% python3 -q
>>> import numpy as np
>>> from numpy import linalg as LA
>>> np.set_printoptions(precision=1, suppress=True, linewidth=160)
>>> tidy = lambda a: np.round(a, 1) + 0
>>> feats = np.loadtxt("dump.csv", delimiter=",")
>>> feats
array([[ 4.9, -3.7, -4.3, -6. ],
       [ 4.6, -1.5, -3.9, -4.4],
       [-5.8, -2.9, -3.1,  1.9],
       [ 5. , -0.7, -5.3, -5.4],
       [ 5.1, -2.1, -2.8, -5.8],
       [-6. , -3.8, -1.9,  0.6],
       [-4.9, -5.4, -2.5,  1.7],
       [-5. , -5.4, -3. ,  0.4],
       [-4.7, -3.7, -4. ,  2.7],
       [ 5.1, -0.4, -3.1, -5.7],
       [-3.8, -2.4, -3.1,  0.7],
       [ 5.3, -0.5, -3.7, -7.5],
       [-5.2, -5. , -3.1,  2.7],
       [-5.1, -3.6, -3.6, -0.3],
       [ 7.1, -1.5, -2.5, -6.9],
       [ 4.4, -2. , -3.6, -6.5],
       [ 6.2,  0.3, -4.2, -6. ],
       [-4.5, -4.4, -4.6,  1.6],
       [-5.2, -2.4, -4.9,  1.9]])
>>> ang = np.radians(135)
>>> Rm = np.eye(4)
>>> Rm[0, 0] = Rm[2, 2] = np.cos(ang)
>>> Rm[0, 2], Rm[2, 0] = -np.sin(ang), np.sin(ang)
>>> tidy(Rm)
array([[-0.7,  0. , -0.7,  0. ],
       [ 0. ,  1. ,  0. ,  0. ],
       [ 0.7,  0. , -0.7,  0. ],
       [ 0. ,  0. ,  0. ,  1. ]])
>>> other = feats @ Rm.T
>>> tidy(other)
array([[-0.4, -3.7,  6.5, -6. ],
       [-0.5, -1.5,  6. , -4.4],
       [ 6.3, -2.9, -1.9,  1.9],
       [ 0.2, -0.7,  7.3, -5.4],
       [-1.6, -2.1,  5.6, -5.8],
       [ 5.6, -3.8, -2.9,  0.6],
       [ 5.2, -5.4, -1.7,  1.7],
       [ 5.7, -5.4, -1.4,  0.4],
       [ 6.2, -3.7, -0.5,  2.7],
       [-1.4, -0.4,  5.8, -5.7],
       [ 4.9, -2.4, -0.5,  0.7],
       [-1.1, -0.5,  6.4, -7.5],
       [ 5.9, -5. , -1.5,  2.7],
       [ 6.2, -3.6, -1.1, -0.3],
       [-3.3, -1.5,  6.8, -6.9],
       [-0.6, -2. ,  5.7, -6.5],
       [-1.4,  0.3,  7.4, -6. ],
       [ 6.4, -4.4,  0.1,  1.6],
       [ 7.1, -2.4, -0.2,  1.9]])
>>> tidy(LA.svd(feats, compute_uv=False)), tidy(LA.svd(other, compute_uv=False))
(array([28.8, 21.3,  4.8,  3.4]), array([28.8, 21.3,  4.8,  3.4]))
>>> C = feats[[14, 6]].astype(float)
>>> for _ in range(5):
...     z = LA.norm(feats[:, None] - C, axis=-1).argmin(axis=1)
...     C = np.array([feats[z == j].mean(axis=0) for j in range(2)])
... 
>>> z
array([0, 0, 1, 0, 0, 1, 1, 1, 1, 0, 1, 0, 1, 1, 0, 0, 0, 1, 1])
>>> np.abs(C[1] - C[0]).argmax()
np.int64(0)
>>> tidy(C)
array([[ 5.3, -1.3, -3.7, -6. ],
       [-5. , -3.9, -3.4,  1.4]])
>>> T = np.stack([C, -2 * C, C[::-1]])
>>> tidy(T.sum(axis=0))
array([[-10.3,  -2.6,   0.3,   7.4],
       [ 10.3,   2.6,  -0.3,  -7.4]])
>>> tidy(LA.norm(T, axis=(1, 2)))
array([11.6, 23.1, 11.6])
>>> z = feats[:, 0] > np.median(feats[:, 0])
>>> r0 = feats[z].mean(axis=0) - feats[~z].mean(axis=0)
>>> (((feats - feats.mean(axis=0)) @ r0 > 0) == z).mean()
np.float64(1.0)
>>> np.argsort(-np.abs(r0).round(6), kind="stable")
array([0, 3, 1, 2])
>>> tidy(r0)
array([10.3,  2.6, -0.3, -7.4])
>>> left, sigma, Vt = LA.svd(feats, full_matrices=False)
>>> tidy(np.abs(Vt[0]))
array([0.8, 0.1, 0.1, 0.6])
>>> np.abs(left[:, 0]).round(6).argmax()
np.int64(14)
>>> tidy(sigma)
array([28.8, 21.3,  4.8,  3.4])
>>> data = np.load("x.npy")
>>> tidy(data)
array([[ 2.7, -2. ,  2.2],
       [-1.6,  1.2, -1.4],
       [ 0.7, -0.5,  0.6],
       [ 0.7, -0.5,  0.6],
       [ 2.2, -1.6,  1.8],
       [-0.5,  0.4, -0.4]])
>>> LA.cond(data) > 100
np.True_
>>> tidy(LA.norm(data, 2) / LA.norm(data))
np.float64(1.0)
>>> [round(float(x), 1) for x in LA.svd(data, compute_uv=False)[:3]]
[5.9, 0.0, 0.0]
>>> np.argsort(-LA.norm(data, axis=0).round(6), kind="stable")[:3]
array([0, 2, 1])
>>> Ac = feats - feats.mean(axis=0)
>>> V = LA.svd(Ac)[2][:2]
>>> other = Ac - Ac @ V.T @ V
>>> tidy(other.std(axis=0))
array([0.5, 0.4, 0.7, 0.5])
>>> LA.norm(other, axis=1).round(6).argmax()
np.int64(5)
>>> tidy(np.cov(Ac @ V.T, rowvar=False))
array([[45.1,  0. ],
       [ 0. ,  1.3]])
>>> tidy(LA.norm(other) / LA.norm(Ac))
np.float64(0.2)
>>> tidy(np.diag(V.T @ V))
array([0.6, 0.8, 0.2, 0.4])
